>>> import numpy as np
>>> np.set_printoptions(suppress=True, linewidth=200)
>>> def tidy(a):
...     return np.round(a, 1) + 0
... 
>>> X = np.array([[-5, -2, 0, 0, 0, 0],
...     [7, -3, 0, 0, 0, 0],
...     [-9, -7, 0, 0, 0, 0],
...     [0, 0, -5, -2, 0, 0],
...     [0, 0, 7, -3, 0, 0],
...     [0, 0, -9, -7, 0, 0],
...     [0, 0, 0, 0, -5, -2],
...     [0, 0, 0, 0, 7, -3],
...     [0, 0, 0, 0, -9, -7]])
>>> A2 = X[0, 0] * X[1:] - np.outer(X[1:, 0], X[0])
>>> print(A2)
[[  0  29   0   0   0   0]
 [  0  17   0   0   0   0]
 [  0   0  25  10   0   0]
 [  0   0 -35  15   0   0]
 [  0   0  45  35   0   0]
 [  0   0   0   0  25  10]
 [  0   0   0   0 -35  15]
 [  0   0   0   0  45  35]]
>>> print(X[:, 0] / X[0, 0])
[ 1.  -1.4  1.8 -0.  -0.  -0.  -0.  -0.  -0. ]
>>> data = np.load("data.npy")
>>> print(data)
[[-2  1 -2  1]
 [-1 -2 -1 -2]
 [-2  1 -2  1]
 [-1 -2 -1 -2]]
>>> x = np.array([0, -4, -9, 2])
>>> a = np.maximum(data @ x, 0)
>>> print(np.maximum(data @ (3 * x), 0))
[48 39 48 39]
>>> print(np.flatnonzero(a > 1e-9))
[0 1 2 3]
>>> print(np.maximum(data @ x, 0) - np.maximum(-data @ x, 0))
[16 13 16 13]
>>> print(data.T @ a)
[-90 -20 -90 -20]
>>> rk = np.linalg.matrix_rank(data)
>>> print(rk)
2
>>> ns = np.linalg.svd(data)[2][rk:].T
>>> print(tidy(data @ ns))
[[0. 0.]
 [0. 0.]
 [0. 0.]
 [0. 0.]]
>>> print([int(np.linalg.matrix_rank(data[:i])) for i in range(1, len(data) + 1)])
[1, 2, 2, 2]
>>> print(ns.shape)
(4, 2)
>>> print([int(np.linalg.matrix_rank(np.delete(data, i, axis=0))) for i in range(4)])
[2, 2, 2, 2]
>>> left, sig, VT = np.linalg.svd(data)
>>> V = VT[:(sig > 1e-8).sum()]
>>> rng = np.random.default_rng(39839)
>>> x = data[2] + 5 * data[0] + rng.integers(2) * np.eye(4)[2]
>>> print(x)
[-12.   6. -12.   6.]
>>> print(tidy(np.linalg.norm(x - V.T @ V @ x)))
0.0
>>> print(np.allclose(V.T @ V @ x, x))
True
>>> print(np.linalg.matrix_power(data, 2))
[[ 6 -8  6 -8]
 [ 8  6  8  6]
 [ 6 -8  6 -8]
 [ 8  6  8  6]]
>>> print(tidy(np.linalg.det(data)))
0.0
>>> print((data - data.T) / 2)
[[ 0.  1.  0.  1.]
 [-1.  0. -1.  0.]
 [ 0.  1.  0.  1.]
 [-1.  0. -1.  0.]]
